% ipython --no-banner

In [1]: import numpy as np

In [2]: np.set_printoptions(suppress=True, linewidth=200)

In [3]: rd = lambda a: np.round(a, 3) + 0

In [4]: data = np.load("arr.npy")

In [5]: data
Out[5]: 
array([[0, 0, 0, 0, 1, 0],
       [0, 0, 0, 0, 0, 0],
       [0, 0, 0, 1, 0, 0],
       [0, 0, 1, 0, 0, 0],
       [1, 0, 0, 0, 0, 0],
       [0, 0, 0, 0, 0, 0]])

In [6]: np.flatnonzero(np.linalg.matrix_power((data != 0) + (data.T != 0) + np.eye(6), 6)[3])
Out[6]: array([2, 3])

In [7]: (data != 0).astype(int)
Out[7]: 
array([[0, 0, 0, 0, 1, 0],
       [0, 0, 0, 0, 0, 0],
       [0, 0, 0, 1, 0, 0],
       [0, 0, 1, 0, 0, 0],
       [1, 0, 0, 0, 0, 0],
       [0, 0, 0, 0, 0, 0]])

In [8]: m1 = np.load("w.npy")

In [9]: m1
Out[9]: 
array([[ -3,  -3,  -3,  -3,  -3],
       [ -3,  -6,  -6,  -6,  -6],
       [ -3,  -6,  -9,  -9,  -9],
       [ -3,  -6,  -9, -12, -12],
       [ -3,  -6,  -9, -12, -15]])

In [10]: rng = np.random.default_rng(49600)

In [11]: idx = rng.permutation(5)

In [12]: idx
Out[12]: array([3, 4, 0, 1, 2])

In [13]: A2 = m1[idx][:, idx]

In [14]: A2
Out[14]: 
array([[-12, -12,  -3,  -6,  -9],
       [-12, -15,  -3,  -6,  -9],
       [ -3,  -3,  -3,  -3,  -3],
       [ -6,  -6,  -3,  -6,  -6],
       [ -9,  -9,  -3,  -6,  -9]])

In [15]: np.trace(A2)
Out[15]: np.int64(-45)

In [16]: np.diag(A2)
Out[16]: array([-12, -15,  -3,  -6,  -9])

In [17]: np.allclose(A2, m1)
Out[17]: False

In [18]: w, V = np.linalg.eigh(A2)

In [19]: vec = np.array([-4, 3, -2, 3, -3])

In [20]: np.abs(A2).sum(axis=1).max(), rd(np.abs(w).max())
Out[20]: (np.int64(45), np.float64(37.031))

In [21]: rd(V * np.abs(w) @ V.T)
Out[21]: 
array([[12., 12.,  3.,  6.,  9.],
       [12., 15.,  3.,  6.,  9.],
       [ 3.,  3.,  3.,  3.,  3.],
       [ 6.,  6.,  3.,  6.,  6.],
       [ 9.,  9.,  3.,  6.,  9.]])

In [22]: vec @ A2 @ vec
Out[22]: np.int64(-108)

In [23]: theta = np.radians(45)

In [24]: Rm = np.eye(5)

In [25]: Rm[2, 2] = Rm[3, 3] = np.cos(theta)

In [26]: Rm[2, 3], Rm[3, 2] = -np.sin(theta), np.sin(theta)

In [27]: rd(Rm)
Out[27]: 
array([[ 1.   ,  0.   ,  0.   ,  0.   ,  0.   ],
       [ 0.   ,  1.   ,  0.   ,  0.   ,  0.   ],
       [ 0.   ,  0.   ,  0.707, -0.707,  0.   ],
       [ 0.   ,  0.   ,  0.707,  0.707,  0.   ],
       [ 0.   ,  0.   ,  0.   ,  0.   ,  1.   ]])

In [28]: A2 = m1 @ Rm.T

In [29]: np.allclose(m1 @ m1.T, A2 @ A2.T)
Out[29]: True

In [30]: rd(np.linalg.svd(m1, compute_uv=False)), rd(np.linalg.svd(A2, compute_uv=False))
Out[30]: 
(array([37.031,  4.346,  1.749,  1.06 ,  0.815]),
 array([37.031,  4.346,  1.749,  1.06 ,  0.815]))

In [31]: np.allclose(np.linalg.norm(m1, axis=1), np.linalg.norm(A2, axis=1))
Out[31]: True

In [32]: rd(np.linalg.det(Rm)), rd(np.trace(Rm))
Out[32]: (np.float64(1.0), np.float64(4.414))

In [33]: rd(np.abs(A2 - m1).max(axis=0))
Out[33]: array([ 0.   ,  0.   , 11.121,  3.728,  0.   ])

In [34]: try:
    ...:     np.linalg.cholesky(m1)
    ...: except np.linalg.LinAlgError as e:
    ...:     print("failed:", e)
    ...: 
failed: Matrix is not positive definite

In [35]: rd(np.linalg.eigvalsh(m1).min())
Out[35]: np.float64(-37.031)

In [36]: np.all(np.linalg.eigvalsh(m1) > 0)
Out[36]: np.False_

In [37]: [round(float(np.linalg.det(m1[:i, :i])), 2) + 0 for i in range(1, 6)]
Out[37]: [-3.0, 9.0, -27.0, 81.0, -243.0]

In [38]: J = np.loadtxt("run14.csv", delimiter=",")

In [39]: J
Out[39]: 
array([[ 3.354,  3.003,  1.116, -6.244],
       [ 5.093,  1.112,  1.479, -5.129],
       [ 3.641,  0.936,  0.425, -5.285],
       [ 6.244,  1.242,  1.717, -6.569],
       [ 2.605,  2.457,  0.284, -6.203],
       [ 1.698,  0.932,  5.061,  2.473],
       [ 3.12 ,  2.122,  1.552, -6.778],
       [ 5.266,  2.818,  2.819, -5.646],
       [ 3.512,  3.084,  0.811, -5.552],
       [-0.639,  0.918,  4.828,  1.643],
       [-0.191,  1.484,  4.857,  3.816],
       [-0.536,  1.373,  6.116,  3.211],
       [ 5.693, -0.052,  1.037, -6.153],
       [-0.327,  1.3  ,  5.122,  3.692],
       [-1.417,  2.067,  4.086,  3.569],
       [ 0.683,  0.723,  3.927,  2.887],
       [-2.417,  1.864,  3.685,  3.047],
       [ 0.137,  0.86 ,  6.367,  3.114],
       [ 4.508,  0.89 ,  0.897, -5.574],
       [ 0.664, -0.128,  4.531,  4.096]])

In [40]: gram = J.T @ J

In [41]: rd(np.diag(gram))
Out[41]: array([211.248,  57.974, 262.454, 456.576])

In [42]: rd(np.linalg.eigvalsh(gram)[::-1])
Out[42]: array([639.925, 314.471,  29.027,   4.83 ])

In [43]: rd(np.linalg.svd(J, compute_uv=False) ** 2)
Out[43]: array([639.925, 314.471,  29.027,   4.83 ])

In [44]: np.linalg.matrix_rank(gram)
Out[44]: np.int64(4)

In [45]: rd(np.trace(gram)), rd((J ** 2).sum())
Out[45]: (np.float64(988.253), np.float64(988.253))

In [46]: np.allclose(gram, gram.T)
Out[46]: True

In [47]: Ac = J - J.mean(axis=0)

In [48]: U, sv, vt = np.linalg.svd(Ac, full_matrices=False)

In [49]: rd(sv ** 2 / (sv ** 2).sum())
Out[49]: array([0.921, 0.051, 0.02 , 0.008])

In [50]: rd((sv ** 2).sum() ** 2 / (sv ** 4).sum())
Out[50]: np.float64(1.174)

In [51]: np.linalg.matrix_rank(Ac)
Out[51]: np.int64(4)

In [52]: np.abs(U[:, 0]).argmax()
Out[52]: np.int64(3)

In [53]: rd(Ac.mean(axis=0))
Out[53]: array([0., 0., 0., 0.])

In [54]: np.searchsorted(np.cumsum(sv ** 2) / (sv ** 2).sum(), 0.9) + 1
Out[54]: np.int64(1)

In [55]: np.abs(vt[0]).argmax()
Out[55]: np.int64(3)

In [56]: vec = np.array([2, -2, -1, 2])

In [57]: a = np.maximum(J @ vec, 0)

In [58]: rd(np.maximum(J @ (3 * vec), 0))
Out[58]: array([ 0.   ,  0.   ,  0.   ,  0.   ,  0.   ,  4.251,  0.   ,  0.   ,  0.   ,  0.   ,  0.   ,  0.   ,  0.   ,  0.   ,  0.   ,  5.301,  0.   ,  0.   ,  0.   , 15.735])

In [59]: rd(J.T @ a)
Out[59]: array([ 7.096,  1.927, 37.876, 30.089])

In [60]: J * (a > 1e-9)[:, None]
Out[60]: 
array([[ 0.   ,  0.   ,  0.   , -0.   ],
       [ 0.   ,  0.   ,  0.   , -0.   ],
       [ 0.   ,  0.   ,  0.   , -0.   ],
       [ 0.   ,  0.   ,  0.   , -0.   ],
       [ 0.   ,  0.   ,  0.   , -0.   ],
       [ 1.698,  0.932,  5.061,  2.473],
       [ 0.   ,  0.   ,  0.   , -0.   ],
       [ 0.   ,  0.   ,  0.   , -0.   ],
       [ 0.   ,  0.   ,  0.   , -0.   ],
       [-0.   ,  0.   ,  0.   ,  0.   ],
       [-0.   ,  0.   ,  0.   ,  0.   ],
       [-0.   ,  0.   ,  0.   ,  0.   ],
       [ 0.   , -0.   ,  0.   , -0.   ],
       [-0.   ,  0.   ,  0.   ,  0.   ],
       [-0.   ,  0.   ,  0.   ,  0.   ],
       [ 0.683,  0.723,  3.927,  2.887],
       [-0.   ,  0.   ,  0.   ,  0.   ],
       [ 0.   ,  0.   ,  0.   ,  0.   ],
       [ 0.   ,  0.   ,  0.   , -0.   ],
       [ 0.664, -0.128,  4.531,  4.096]])
